>>> import numpy as np
>>> import numpy.linalg as la
>>> np.set_printoptions(precision=2, suppress=True, linewidth=120, legacy="1.25")
>>> feats = np.load("case14.npy")
>>> print(feats)
[[ 0 -6  7 -5 -9 -1 -5 -2 -5]
 [ 0  0 -7  2  9  6 -7 -9  5]
 [ 0  0  0  8  1 -2 -3  5 -7]
 [ 0  0  0  0  1  8 -8  6  2]
 [ 0  0  0  0  0 -3 -2 -5 -2]
 [ 0  0  0  0  0  0  5 -8  1]
 [ 0  0  0  0  0  0  0  8 -1]
 [ 0  0  0  0  0  0  0  0  6]
 [ 0  0  0  0  0  0  0  0  0]]
>>> rank = la.matrix_rank(feats)
>>> print(rank)
8
>>> N = la.svd(feats)[2][rank:].T
>>> print([int(la.matrix_rank(np.delete(feats, i, axis=0))) for i in range(9)])
[7, 7, 7, 7, 7, 7, 7, 7, 8]
>>> print([int(la.matrix_rank(feats[:i])) for i in range(1, len(feats) + 1)])
[1, 2, 3, 4, 5, 6, 7, 8, 8]
>>> print(N[:, 0] / N[np.abs(N[:, 0]).round(6).argmax(), 0])
[1. 0. 0. 0. 0. 0. 0. 0. 0.]
>>> print(la.cond(feats) > 100)
True
>>> rng = np.random.default_rng(1930)
>>> mat = rng.normal(size=(12, 6))
>>> mat = 10 * mat / la.norm(mat, axis=1, keepdims=True)
>>> print(mat)
[[-0.19 -4.78  5.3  -6.44 -2.58 -0.93]
 [ 3.31 -0.93  1.95 -7.22  2.39  5.15]
 [-5.86  1.55 -1.5   3.08  2.92  6.56]
 [-3.72  0.25  2.22 -7.75  4.58  0.46]
 [ 4.65  0.08  0.44  1.67 -6.23 -6.05]
 [-5.11  4.65 -4.76 -0.31  2.02 -5.04]
 [-2.14  5.12 -6.78 -2.06  0.61  4.31]
 [-1.38  4.06 -4.05  1.45 -2.82  7.43]
 [ 7.26  0.63  0.4   6.71 -1.11 -0.77]
 [ 3.54  0.04 -4.63 -0.76  0.05  8.09]
 [-0.27  0.74 -2.71 -6.63  4.53 -5.24]
 [-6.95 -1.25  1.55 -2.35 -6.36 -1.31]]
>>> basis = mat[[7, 5]].astype(float)
>>> for _ in range(7):
...     lab = la.norm(mat[:, None] - basis, axis=-1).argmin(axis=1)
...     basis = np.array([mat[lab == j].mean(axis=0) for j in range(2)])
... 
>>> print(lab)
[1 0 0 1 1 1 0 0 0 0 1 1]
>>> print(basis)
[[ 0.79  1.75 -2.43  0.2   0.34  5.13]
 [-1.93 -0.05  0.34 -3.64 -0.67 -3.02]]
>>> print(np.abs(basis[1] - basis[0]).argmax())
5
>>> print(basis[1] - basis[0])
[-2.72 -1.8   2.78 -3.83 -1.01 -8.14]
>>> Y = np.array([[-3, -1], [3, -3], [1, -2]])
>>> F = np.kron(np.eye(3, dtype=int), Y)
>>> print(F)
[[-3 -1  0  0  0  0]
 [ 3 -3  0  0  0  0]
 [ 1 -2  0  0  0  0]
 [ 0  0 -3 -1  0  0]
 [ 0  0  3 -3  0  0]
 [ 0  0  1 -2  0  0]
 [ 0  0  0  0 -3 -1]
 [ 0  0  0  0  3 -3]
 [ 0  0  0  0  1 -2]]
>>> vec = np.array([4, 7, 7, 3, 3, 2])
>>> h1 = np.maximum(F @ vec, 0)
>>> print(np.flatnonzero(h1 > 1e-9))
[4 5 7]
>>> print(F.T @ h1)
[  0   0  37 -38   9  -9]
>>> print(np.tanh(F @ vec))
[-1.   -1.   -1.   -1.    1.    0.76 -1.    1.   -0.76]
>>> print(h1)
[ 0  0  0  0 12  1  0  3  0]
>>> print(np.maximum(F @ (3 * vec), 0))
[ 0  0  0  0 36  3  0  9  0]
>>> print(np.maximum(F @ vec, 0) - np.maximum(-F @ vec, 0))
[-19  -9 -10 -24  12   1 -11   3  -1]
>>> vec = np.array([4, -2, -1, -5, 8, 2])
>>> print(F * vec)
[[-12   2   0   0   0   0]
 [ 12   6   0   0   0   0]
 [  4   4   0   0   0   0]
 [  0   0   3   5   0   0]
 [  0   0  -3  15   0   0]
 [  0   0  -1  10   0   0]
 [  0   0   0   0 -24  -2]
 [  0   0   0   0  24  -6]
 [  0   0   0   0   8  -4]]
>>> print(np.sign((F @ vec).round(6)))
[-1  1  1  1  1  1 -1  1  1]
>>> print(np.einsum("ij,j->i", F, vec))
[-10  18   8   8  12   9 -26  18   4]
>>> data = np.array([[0.2, -1.7, -0.4, 0.6, 1.0, -0.2, -2.5, 0.1, 0.7, 0.2, -1.0, -0.4],
...     [0.1, 0.1, 0.4, -0.7, -0.8, 0.9, -1.9, -2.1, 0.1, -0.7, 0.0, 0.9],
...     [0.2, 0.3, 1.2, -0.7, 3.2, -0.1, 0.1, -1.0, -1.3, -0.3, 0.0, 1.7],
...     [1.1, 0.1, 0.2, 0.3, -1.1, -0.5, 0.8, -0.7, -0.3, -1.6, 0.2, 0.5],
...     [-0.9, -0.9, -1.5, 0.0, 0.8, -0.9, 0.3, 0.5, 0.4, 0.3, -0.6, -1.6]])
>>> W = np.array([[-1, -3, 1, 3, 3],
...     [-3, 2, 2, 1, 2],
...     [-1, -2, 1, -2, 0],
...     [2, 1, -3, -1, 1],
...     [-2, 3, 2, 3, -1],
...     [3, 0, -2, -3, -3],
...     [0, 3, -3, -1, 3],
...     [-2, 0, -3, -2, -1],
...     [-2, 0, -2, 2, -3],
...     [-3, 3, 1, -1, 1],
...     [-3, 2, 0, 3, -3],
...     [-1, 3, 0, 3, 2]])
>>> b = np.array([-4, -1, -2, -3, 4])
>>> H = np.maximum(data @ W + b, 0)
>>> print(H)
[[ 1.1  0.   1.   0.   0. ]
 [ 3.3  0.   8.5  1.9  0. ]
 [ 0.  10.  13.7 10.8  9.9]
 [ 1.4  0.   0.   1.6 13.2]
 [ 0.   1.1  0.   0.   0. ]]
>>> print((H > 0).mean(axis=0))
[0.6 0.4 0.6 0.6 0.4]
>>> print((H > 0).astype(int))
[[1 0 1 0 0]
 [1 0 1 1 0]
 [0 1 1 1 1]
 [1 0 0 1 1]
 [0 1 0 0 0]]
>>> print(la.matrix_rank(H))
5
>>> basis = np.array([[-2, -2, -2], [0, 2, 1], [-2, 1, -2], [0, -2, -2], [0, -1, 0]])
>>> print((H @ basis).round(6).argmax(axis=1))
[1 1 1 0 1]
>>> print(W @ basis)
[[  0 -12  -9]
 [  2   8   2]
 [  0   3   2]
 [  2  -4   5]
 [  0   7  -3]
 [ -2   1   4]
 [  6   2  11]
 [ 10   6  14]
 [  8   1   4]
 [  4  14   9]
 [  6   7   2]
 [  2   0  -1]]
>>> print(H @ basis)
[[ -4.2  -1.2  -4.2]
 [-23.6  -1.9 -27.4]
 [-27.4   2.2 -39. ]
 [ -2.8 -19.2  -6. ]
 [  0.    2.2   1.1]]
>>> Uu, sv, vt = la.svd(feats)
>>> print(sv)
[21.14 17.37 14.33 11.58  4.29  3.78  1.97  0.12  0.  ]
>>> Y = Uu[:, :8] @ np.diag(sv[:8]) @ vt[:8]
>>> print(la.matrix_rank(Y))
8
>>> print(round(np.abs(feats - Y).max(), 2))
0.0
>>> print(round(float(la.norm(feats - Y) / la.norm(feats)), 2))
0.0
>>> print(round(float(la.norm(data[1] - data[0])), 2))
4.37
>>> print(np.round(la.norm(data, 2), 2))
4.61
>>> basis = np.array([[-0.3, -0.5, -3.0, 1.3, 0.0, 0.1, 1.2, -0.4, 0.0, -0.5, 1.5]])
>>> J = np.array([[2],
...     [2],
...     [3],
...     [0],
...     [2],
...     [0],
...     [2],
...     [2],
...     [1],
...     [3],
...     [2],
...     [2],
...     [0],
...     [1],
...     [2],
...     [1],
...     [1],
...     [1],
...     [1],
...     [0],
...     [2],
...     [0],
...     [2],
...     [2],
...     [0],
...     [1],
...     [1],
...     [3],
...     [0],
...     [0],
...     [3],
...     [3],
...     [0],
...     [3],
...     [1],
...     [2],
...     [1],
...     [3],
...     [3],
...     [1],
...     [1],
...     [2],
...     [0]]) @ basis + 0.02 * rng.normal(size=(43, 11))
>>> print(J.round(2) + 0)
[[-0.62 -0.98 -6.01  2.63  0.02  0.2   2.42 -0.83  0.01 -0.99  3.  ]
 [-0.61 -0.99 -5.99  2.6  -0.01  0.2   2.4  -0.79 -0.03 -0.99  2.98]
 [-0.87 -1.51 -9.    3.89  0.01  0.27  3.58 -1.18 -0.01 -1.5   4.5 ]
 [-0.01  0.01 -0.01  0.01 -0.01  0.   -0.02  0.01 -0.02  0.02  0.03]
 [-0.57 -1.   -6.02  2.58  0.03  0.2   2.39 -0.77  0.   -1.01  3.  ]
 [ 0.   -0.03 -0.02  0.03  0.01  0.    0.    0.01  0.   -0.03  0.02]
 [-0.65 -1.02 -5.99  2.59 -0.01  0.19  2.37 -0.82  0.01 -1.    2.98]
 [-0.6  -1.01 -5.96  2.57  0.01  0.21  2.39 -0.81 -0.02 -0.99  3.02]
 [-0.29 -0.51 -2.98  1.3   0.01  0.12  1.21 -0.39  0.   -0.49  1.5 ]
 [-0.91 -1.51 -8.97  3.93 -0.05  0.34  3.6  -1.2  -0.01 -1.49  4.53]
 [-0.61 -1.03 -5.98  2.62  0.    0.21  2.41 -0.79 -0.02 -1.    3.03]
 [-0.57 -0.98 -6.02  2.6  -0.01  0.21  2.39 -0.79  0.01 -1.01  3.01]
 [ 0.01  0.02 -0.01 -0.04 -0.02 -0.02  0.    0.    0.01  0.    0.04]
 [-0.32 -0.49 -2.98  1.28 -0.02  0.11  1.19 -0.42  0.   -0.53  1.51]
 [-0.56 -1.01 -6.01  2.6   0.06  0.19  2.4  -0.8  -0.02 -1.01  3.01]
 [-0.33 -0.51 -2.99  1.29  0.03  0.09  1.26 -0.42  0.03 -0.49  1.5 ]
 [-0.29 -0.54 -3.01  1.29 -0.02  0.1   1.17 -0.43 -0.02 -0.53  1.47]
 [-0.26 -0.51 -2.97  1.3  -0.01  0.13  1.18 -0.41  0.04 -0.5   1.49]
 [-0.3  -0.5  -3.    1.28  0.02  0.1   1.21 -0.41 -0.03 -0.49  1.48]
 [-0.02 -0.01  0.01  0.01  0.01  0.01 -0.02  0.01 -0.01 -0.01  0.03]
 [-0.61 -1.02 -5.99  2.61  0.02  0.15  2.4  -0.79 -0.04 -0.98  3.  ]
 [ 0.   -0.02  0.    0.02 -0.01  0.02  0.02 -0.02 -0.03 -0.01  0.05]
 [-0.61 -1.03 -6.02  2.61 -0.01  0.18  2.4  -0.84  0.04 -1.    3.  ]
 [-0.59 -1.02 -6.    2.58  0.    0.17  2.41 -0.8  -0.02 -1.04  3.  ]
 [ 0.    0.01 -0.03 -0.03 -0.04 -0.02 -0.02  0.01  0.   -0.03 -0.03]
 [-0.29 -0.53 -2.97  1.32 -0.02  0.11  1.2  -0.41  0.03 -0.49  1.52]
 [-0.31 -0.56 -3.03  1.27  0.01  0.09  1.19 -0.43  0.02 -0.51  1.49]
 [-0.94 -1.48 -9.04  3.9   0.01  0.27  3.63 -1.21  0.05 -1.5   4.52]
 [-0.01 -0.05 -0.01  0.02 -0.02  0.01 -0.03  0.02 -0.02 -0.06  0.  ]
 [-0.02  0.02 -0.01  0.   -0.03  0.01  0.01  0.03  0.   -0.01 -0.01]
 [-0.9  -1.51 -8.98  3.88 -0.02  0.31  3.62 -1.19 -0.02 -1.48  4.52]
 [-0.9  -1.55 -9.    3.89  0.03  0.29  3.59 -1.17  0.01 -1.52  4.51]
 [-0.02  0.01 -0.01  0.02 -0.02  0.01 -0.01  0.02 -0.02 -0.01 -0.03]
 [-0.91 -1.47 -9.    3.92  0.03  0.28  3.64 -1.2   0.01 -1.47  4.52]
 [-0.3  -0.5  -2.98  1.3   0.    0.09  1.23 -0.43  0.02 -0.54  1.52]
 [-0.58 -0.98 -6.02  2.57  0.01  0.16  2.42 -0.8   0.   -1.01  2.97]
 [-0.28 -0.49 -2.98  1.31  0.02  0.1   1.16 -0.4  -0.01 -0.54  1.53]
 [-0.92 -1.51 -9.    3.89  0.01  0.32  3.61 -1.21 -0.02 -1.52  4.48]
 [-0.88 -1.45 -9.08  3.91  0.    0.29  3.57 -1.2   0.03 -1.47  4.48]
 [-0.29 -0.49 -2.99  1.32 -0.02  0.14  1.18 -0.4   0.01 -0.5   1.53]
 [-0.31 -0.5  -2.99  1.32 -0.04  0.09  1.23 -0.4   0.   -0.5   1.51]
 [-0.6  -0.99 -5.96  2.59  0.01  0.21  2.39 -0.76  0.03 -0.98  3.01]
 [ 0.    0.    0.   -0.03  0.01  0.    0.    0.02  0.01 -0.02  0.03]]
>>> basis = J[[11, 1]].astype(float)
>>> for _ in range(3):
...     lab = la.norm(J[:, None] - basis, axis=-1).argmin(axis=1)
...     basis = np.array([J[lab == j].mean(axis=0) for j in range(2)])
... 
>>> print(lab)
[0 0 0 1 0 1 0 0 1 0 0 0 1 1 0 1 1 1 1 1 0 1 0 0 1 1 1 0 1 1 0 0 1 0 1 0 1 0 0 1 1 0 1]
>>> print(np.round(basis[1] - basis[0], 2) + 0)
[ 0.55  0.91  5.51 -2.39 -0.01 -0.17 -2.21  0.73  0.    0.9  -2.75]
>>> print(np.abs(basis[1] - basis[0]).argmax())
2
>>> print(np.bincount(lab))
[21 22]
>>> u = np.array([-5, -4, 3, -4, -4]) + 0.5
>>> E = np.eye(5) - 2 * np.outer(u, u) / (u @ u)
>>> print(E)
[[ 0.42 -0.45  0.45 -0.45 -0.45]
 [-0.45  0.65  0.35 -0.35 -0.35]
 [ 0.45  0.35  0.65  0.35  0.35]
 [-0.45 -0.35  0.35  0.65 -0.35]
 [-0.45 -0.35  0.35 -0.35  0.65]]
>>> Ac = mat - mat.mean(axis=0)
>>> evecs = la.svd(Ac)[2][:5]
>>> Y = Ac - Ac @ evecs.T @ evecs
>>> print((Ac @ evecs.T).std(axis=0))
[5.46 5.08 4.34 3.61 2.3 ]
>>> print(np.diag(evecs.T @ evecs))
[0.99 0.31 0.72 0.99 0.99 1.  ]
>>> print(np.round(np.cov(Ac @ evecs.T, rowvar=False), 2) + 0)
[[32.54  0.    0.    0.    0.  ]
 [ 0.   28.15  0.    0.    0.  ]
 [ 0.    0.   20.59  0.    0.  ]
 [ 0.    0.    0.   14.25  0.  ]
 [ 0.    0.    0.    0.    5.79]]
>>> print(la.norm(Y, axis=1).round(6).argmax())
9
>>> hat = np.triu(np.array([[-1, 2, 3, -2, 2],
...     [3, -3, 3, 3, -3],
...     [1, 0, 1, 0, -2],
...     [-3, 3, -1, 0, 1],
...     [1, -1, 3, 2, 2]]), 1) + np.eye(5)
>>> Y = hat @ E @ la.inv(hat)
>>> print(hat @ E - E @ hat)
[[ 0.45  1.52  2.77  0.55  1.52]
 [ 1.36  1.97  1.36  1.21  1.97]
 [ 0.91 -0.2  -3.13  0.56 -0.2 ]
 [-0.45  0.56  2.78 -0.2   0.56]
 [ 0.    0.91  2.43  0.15  0.91]]
>>> print(round(float(la.det(Y)), 2))
-1.0
>>> print(Y)
[[  0.87   0.16   0.01  -0.84   1.5 ]
 [  0.91  -0.11  -0.1    5.86 -10.51]
 [  1.36  -1.67   0.85   8.79 -15.77]
 [ -0.91   1.11   0.1   -4.86  10.51]
 [ -0.45   0.56   0.05  -2.93   6.26]]
